$ python3 -q
>>> import numpy as np
>>> import numpy.linalg as la
>>> np.set_printoptions(precision=2, suppress=True, linewidth=140)
>>> m1 = np.load("x.npy")
>>> m1
array([[ 1.76,  1.12, -0.04, -0.24],
       [ 0.03,  0.21,  0.48, -0.12],
       [-0.86, -0.42,  0.34,  0.04],
       [ 2.89,  1.75, -0.29, -0.34],
       [ 0.18,  0.7 ,  1.47, -0.38],
       [ 1.62,  0.7 , -0.87, -0.02]])
>>> # rank 2
>>> rank = la.matrix_rank(m1)
>>> rank
np.int64(2)
>>> null = la.svd(m1)[2][rank:].T
>>> [int(la.matrix_rank(m1[:i])) for i in range(1, len(m1) + 1)]
[1, 2, 2, 2, 2, 2]
>>> np.round(m1 @ null, 2) + 0
array([[0., 0.],
       [0., 0.],
       [0., 0.],
       [0., 0.],
       [0., 0.],
       [0., 0.]])
>>> np.allclose(m1 @ null, 0)
True
>>> [int(la.matrix_rank(m1[:, :j + 1])) for j in range(4)]
[1, 2, 2, 2]
>>> K = np.load("layer0.npy")
>>> K
array([[-0.5 ,  0.43, -0.16, -0.1 ,  0.43, -0.55,  0.2 ,  0.08],
       [-0.08, -0.04,  0.3 ,  0.83,  0.01, -0.26, -0.3 ,  0.25],
       [-0.29, -0.36, -0.27,  0.33, -0.27, -0.13,  0.44, -0.56],
       [-0.5 ,  0.03,  0.54, -0.11, -0.33,  0.27,  0.39,  0.33],
       [ 0.54,  0.29,  0.48,  0.11,  0.15, -0.16,  0.5 , -0.27],
       [ 0.08, -0.04,  0.19, -0.33, -0.59, -0.66, -0.24, -0.05],
       [-0.25,  0.56,  0.16,  0.06, -0.15,  0.27, -0.4 , -0.58],
       [ 0.21,  0.52, -0.48,  0.23, -0.49,  0.07,  0.22,  0.32]])
>>> Uu, sig, VT = la.svd(m1)
>>> sig.round(2) + 0
array([4.52, 1.9 , 0.  , 0.  ])
>>> np.argmax(sig[:-1] / (sig[1:] + 1e-6)) + 1
np.int64(2)
>>> M2 = Uu[:, :2] @ np.diag(sig[:2]) @ VT[:2]
>>> la.matrix_rank(m1, rtol=0.05)
np.int64(2)
>>> np.round(la.norm(m1 - M2) / la.norm(m1), 2)
np.float64(0.0)
>>> M2
array([[ 1.76,  1.12, -0.04, -0.24],
       [ 0.03,  0.21,  0.48, -0.12],
       [-0.86, -0.42,  0.34,  0.04],
       [ 2.89,  1.75, -0.29, -0.34],
       [ 0.18,  0.7 ,  1.47, -0.38],
       [ 1.62,  0.7 , -0.87, -0.02]])
